$ python -q
>>> import numpy as np
>>> np.set_printoptions(suppress=True, linewidth=120)
>>> def rd(a):
...     return np.round(a, 3) + 0
... 
>>> K = np.array([[6, 6, 9, 7, -8, -6, -1, 3, 6],
...     [4, -5, -2, -7, 6, -9, 7, -6, -8],
...     [-9, -6, 2, -9, 3, -6, -2, 2, 9],
...     [8, 2, -1, 0, -3, -9, 6, 2, 1],
...     [8, 4, -5, -3, -1, 5, -9, -3, -6],
...     [-3, 9, 7, -7, 2, 2, -6, 0, 5],
...     [-1, 4, -1, -5, 9, -4, -1, -9, -2],
...     [5, -8, 8, 5, 8, -5, -9, 4, -8],
...     [3, -5, 4, -2, -8, -3, -7, 2, 7]])
>>> K
array([[ 6,  6,  9,  7, -8, -6, -1,  3,  6],
       [ 4, -5, -2, -7,  6, -9,  7, -6, -8],
       [-9, -6,  2, -9,  3, -6, -2,  2,  9],
       [ 8,  2, -1,  0, -3, -9,  6,  2,  1],
       [ 8,  4, -5, -3, -1,  5, -9, -3, -6],
       [-3,  9,  7, -7,  2,  2, -6,  0,  5],
       [-1,  4, -1, -5,  9, -4, -1, -9, -2],
       [ 5, -8,  8,  5,  8, -5, -9,  4, -8],
       [ 3, -5,  4, -2, -8, -3, -7,  2,  7]])
>>> K @ K
array([[  23, -178,  100,   -7,  -43, -288,  100,   71,  114],
       [ -20,  106, -131,   77,    8,  134,   26,  -97,  -64],
       [ -87, -165,  -59,   -4,  -20,  151, -161,   30,    6],
       [  75,  -46,   32,  101,   -8, -130,   58,  -25,  -25],
       [  38,  111,   58,   83,  -92,   47,   69,   44,   -1],
       [ -70, -142,    6, -147,   28,  -19,  -49,   -5,   11],
       [  13,   48, -166,  -61,  -38,  113,   40,  -97,  -66],
       [  50,   -9,    6,  111,  -82,   19,  -60,  146,   28],
       [ -71, -123,  117,   96, -137,  -28,  -28,  152,  172]])
>>> rd(np.abs(np.linalg.eigvals(K)).max())
np.float64(19.057)
>>> np.trace(K)
np.int64(14)
>>> (K + K.T) / 2
array([[ 6. ,  5. ,  0. ,  7.5,  0. , -4.5, -1. ,  4. ,  4.5],
       [ 5. , -5. , -4. , -2.5,  5. ,  0. ,  5.5, -7. , -6.5],
       [ 0. , -4. ,  2. , -5. , -1. ,  0.5, -1.5,  5. ,  6.5],
       [ 7.5, -2.5, -5. ,  0. , -3. , -8. ,  0.5,  3.5, -0.5],
       [ 0. ,  5. , -1. , -3. , -1. ,  3.5,  0. ,  2.5, -7. ],
       [-4.5,  0. ,  0.5, -8. ,  3.5,  2. , -5. , -2.5,  1. ],
       [-1. ,  5.5, -1.5,  0.5,  0. , -5. , -1. , -9. , -4.5],
       [ 4. , -7. ,  5. ,  3.5,  2.5, -2.5, -9. ,  4. , -3. ],
       [ 4.5, -6.5,  6.5, -0.5, -7. ,  1. , -4.5, -3. ,  7. ]])
